% python3 -q
>>> import numpy as np
>>> np.set_printoptions(suppress=True, linewidth=120)
>>> E = np.load("dump.npy")
>>> E.round(3)
array([[ 0.406,  0.214, -0.293,  0.019, -0.244, -0.207,  0.015,  0.079],
       [ 0.214,  0.133, -0.063,  0.091, -0.178, -0.14 ,  0.023,  0.074],
       [-0.293, -0.063,  0.633,  0.359, -0.049,  0.009,  0.056,  0.09 ],
       [ 0.019,  0.091,  0.359,  0.33 , -0.211, -0.134,  0.06 ,  0.133],
       [-0.244, -0.178, -0.049, -0.211,  0.268,  0.2  , -0.045, -0.126],
       [-0.207, -0.14 ,  0.009, -0.134,  0.2  ,  0.152, -0.03 , -0.089],
       [ 0.015,  0.023,  0.056,  0.06 , -0.045, -0.03 ,  0.011,  0.026],
       [ 0.079,  0.074,  0.09 ,  0.133, -0.126, -0.089,  0.026,  0.066]])
>>> f, v = E[4], E[1]
>>> np.round(f @ f, 3)
np.float64(0.268)
>>> pr = (f @ v) / (f @ f) * f
>>> np.round(v - pr, 3) + 0
array([ 0.052,  0.015, -0.096, -0.049,  0.   , -0.007, -0.007, -0.01 ])
>>> round(np.linalg.norm(f + v) ** 2 + np.linalg.norm(f - v) ** 2, 3)
np.float64(0.803)
>>> np.abs(np.diag(np.linalg.qr(E)[1])) > 1e-9
array([ True,  True, False, False, False, False, False, False])
>>> np.linalg.lstsq(E[:-1].T, E[-1])[2]
np.int32(2)
>>> np.allclose(E[:-1].T @ np.linalg.lstsq(E[:-1].T, E[-1])[0], E[-1])
True
>>> np.linalg.cond(E) > 100
np.True_
>>> [round(float(x), 3) for x in np.linalg.svd(E, compute_uv=False)[:3]]
[1.0, 1.0, 0.0]
>>> np.linalg.matrix_rank(E, rtol=0.1)
np.int64(2)
>>> A = np.loadtxt("w.csv", delimiter=",")
>>> A
array([[-0.551,  0.05 ,  0.04 , -0.354, -0.462,  0.515,  0.493, -0.658, -0.984],
       [-0.851,  0.99 , -0.851, -0.949, -0.961, -0.885, -0.686, -0.139, -0.885],
       [-0.47 ,  0.89 , -0.598, -0.706, -0.726, -0.721, -0.537,  0.139, -0.1  ],
       [ 0.291, -0.282,  0.119,  0.282,  0.327, -0.01 , -0.06 ,  0.226,  0.664],
       [-0.291, -0.944,  0.744,  0.515,  0.397,  0.969,  0.925, -0.887, -0.999],
       [ 0.363, -0.226,  0.08 ,  0.3  ,  0.363, -0.149, -0.178,  0.354,  0.834],
       [ 0.696, -0.959,  0.726,  0.859,  0.881,  0.789,  0.578,  0.03 ,  0.664],
       [-0.753,  0.951, -0.696, -0.867, -0.894, -0.696, -0.446, -0.235, -0.885],
       [-0.834,  0.975, -0.77 , -0.92 , -0.94 , -0.757, -0.493, -0.319, -0.947],
       [ 0.731, -0.999,  0.95 ,  0.968,  0.969,  0.992,  0.958, -0.706, -0.862],
       [ 0.635,  0.675, -0.47 ,  0.08 ,  0.273, -0.917, -0.867,  0.898,  0.999],
       [-0.371,  0.907, -0.635, -0.691, -0.696, -0.808, -0.653,  0.336,  0.462],
       [-0.989,  0.997, -0.885, -0.993, -0.997, -0.537,  0.   , -0.922, -1.   ],
       [-0.731,  0.925, -0.635, -0.834, -0.867, -0.598, -0.345, -0.291, -0.905],
       [ 0.789, -0.996,  0.903,  0.954,  0.961,  0.963,  0.867, -0.327,  0.1  ],
       [-0.647,  0.611, -0.282, -0.623, -0.696,  0.06 ,  0.178, -0.544, -0.97 ],
       [-0.744,  0.872, -0.537, -0.8  , -0.845, -0.363, -0.119, -0.462, -0.964],
       [-0.969,  0.997, -0.91 , -0.988, -0.993, -0.854, -0.537, -0.675, -0.999],
       [ 0.947, -0.992,  0.851,  0.974,  0.984,  0.749,  0.397,  0.658,  0.998],
       [-0.05 ,  0.979, -0.831, -0.753, -0.706, -0.977, -0.933,  0.845,  0.994],
       [ 0.845, -0.1  , -0.08 ,  0.629,  0.762, -0.814, -0.793,  0.919,  1.   ],
       [-0.818,  0.735, -0.354, -0.778, -0.845,  0.207,  0.345, -0.753, -0.997],
       [ 0.397, -0.197,  0.06 ,  0.31 ,  0.38 , -0.217, -0.235,  0.414,  0.885],
       [ 0.508, -0.927,  0.664,  0.762,  0.778,  0.793,  0.617, -0.197,  0.   ],
       [-0.188, -0.986,  0.864,  0.726,  0.641,  0.99 ,  0.967, -0.93 , -0.999],
       [-0.804,  0.995, -0.9  , -0.955, -0.963, -0.958, -0.851,  0.264, -0.291],
       [-0.67 ,  0.992, -0.874, -0.922, -0.927, -0.959, -0.867,  0.462,  0.462],
       [ 0.686, -0.986,  0.834,  0.905,  0.915,  0.925,  0.793, -0.291,  0.   ],
       [-0.3  ,  0.917, -0.658, -0.68 , -0.675, -0.851, -0.716,  0.454,  0.716],
       [-0.578,  0.02 ,  0.06 , -0.363, -0.478,  0.565,  0.537, -0.696, -0.989]])
>>> cov = np.cov(A, rowvar=False)
>>> np.round(A.std(axis=0), 3)
array([0.643, 0.813, 0.655, 0.739, 0.758, 0.738, 0.631, 0.56 , 0.804])
>>> np.argwhere(np.triu(np.abs(np.corrcoef(A.T)) > 0.8, 1))
array([[0, 3],
       [0, 4],
       [1, 2],
       [1, 3],
       [1, 4],
       [1, 5],
       [1, 6],
       [2, 3],
       [2, 4],
       [2, 5],
       [2, 6],
       [3, 4],
       [5, 6],
       [7, 8]])
>>> np.round(np.median(A, axis=0), 3)
array([-0.336,  0.643, -0.318, -0.493, -0.576, -0.29 , -0.148, -0.216, -0.196])
>>> np.round(np.linalg.eigvalsh(cov)[::-1], 3) + 0
array([3.222, 1.338, 0.075, 0.024, 0.018, 0.003, 0.002, 0.001, 0.   ])
>>> rng = np.random.default_rng(426140)
>>> mat = rng.normal(size=(35, 8))
>>> mat = 5 * mat / np.linalg.norm(mat, axis=1, keepdims=True)
>>> mat.round(3)
array([[ 0.741, -1.285, -0.843, -3.357,  1.316, -2.87 , -0.31 ,  0.867],
       [-0.589,  2.934,  0.751,  0.372,  2.263, -2.877,  0.255, -1.369],
       [ 1.082, -1.636, -3.285, -2.057,  1.152, -0.014,  1.365,  1.715],
       [-2.181,  1.201, -0.85 ,  2.554,  3.108, -1.162,  0.724,  0.136],
       [-2.285,  3.976,  0.833,  1.282,  0.34 , -0.421, -0.881,  0.75 ],
       [-1.868, -2.908, -0.18 , -0.726,  0.739, -3.138, -1.031,  1.02 ],
       [-0.31 , -0.387, -2.134, -0.485, -0.517, -2.607, -3.09 ,  1.832],
       [ 1.836,  0.668, -2.117, -0.299,  1.633,  1.51 ,  2.939,  1.739],
       [ 0.826,  2.366,  2.487,  0.534,  1.212, -3.136,  0.973, -0.073],
       [ 0.941, -0.339, -1.766, -0.951,  1.829,  0.833,  3.562,  1.802],
       [-1.408, -1.878, -0.018,  0.606, -0.299, -2.498, -2.282,  2.754],
       [-1.244,  1.407, -1.305,  1.796,  1.857, -0.849,  3.334, -1.121],
       [ 0.3  ,  1.023,  0.318,  1.766, -3.287, -1.491, -2.388, -1.382],
       [-0.429, -2.815,  2.068,  0.61 ,  0.585,  2.698,  1.732, -1.275],
       [ 0.008,  0.402,  0.473, -2.263,  0.472, -0.709,  4.131,  1.302],
       [ 1.439,  1.658,  1.887, -1.544, -2.462,  0.599,  2.481,  1.288],
       [ 0.227, -0.95 ,  3.217,  1.498, -2.478, -2.123, -0.473, -0.761],
       [-1.283,  1.099,  0.172, -2.496, -3.668,  0.327,  1.405, -0.595],
       [ 0.05 , -0.937,  1.445,  1.485, -1.355, -1.102,  3.924, -1.174],
       [-0.534, -2.328, -0.025,  2.177,  0.128,  0.825, -3.478,  1.329],
       [-3.065,  1.413, -0.74 , -1.376,  1.091,  0.89 , -0.061, -3.031],
       [-2.727, -0.955, -2.119, -0.287, -1.452,  2.508,  1.301, -1.409],
       [ 0.356, -0.12 ,  2.084,  0.385, -0.717,  2.656,  2.968,  1.998],
       [ 2.247,  1.493,  2.819,  0.572, -1.81 , -1.178,  0.781, -2.042],
       [ 1.335,  0.161,  0.084,  0.813, -0.953, -1.162, -1.922,  4.071],
       [-2.285, -2.69 , -0.286, -2.369,  0.692, -0.521,  2.347, -0.768],
       [-1.955, -3.504,  1.435, -1.656, -1.096,  0.347, -1.473, -0.78 ],
       [-1.34 , -2.243, -1.074,  0.418, -2.747,  2.116,  2.054,  0.776],
       [-1.049,  1.975, -3.263, -0.238, -1.488, -1.556,  1.653, -1.389],
       [ 1.871, -1.369,  2.358, -0.405, -0.105, -3.538, -1.08 ,  0.451],
       [-0.532,  1.659, -2.64 ,  2.276, -0.447, -0.378,  2.451, -1.861],
       [ 2.414, -0.28 , -1.251,  2.539,  2.684,  0.977,  1.113,  1.298],
       [-1.544, -1.113,  0.881, -0.24 ,  1.372, -0.86 , -4.135,  0.912],
       [ 2.172, -1.174, -1.925, -0.109, -2.188, -2.815, -1.077,  1.145],
       [ 2.364, -1.212, -0.1  , -2.429, -2.133, -1.081, -0.73 , -2.404]])
>>> labels = mat[:, 2] > np.median(mat[:, 2])
>>> f = mat[labels].mean(axis=0) - mat[~labels].mean(axis=0)
>>> round(float((((mat - mat.mean(axis=0)) @ f > 0) == labels).mean()), 3)
0.914
>>> f.round(3)
array([ 0.261,  0.649,  2.809,  0.24 , -0.997, -0.444, -0.49 ,  0.147])
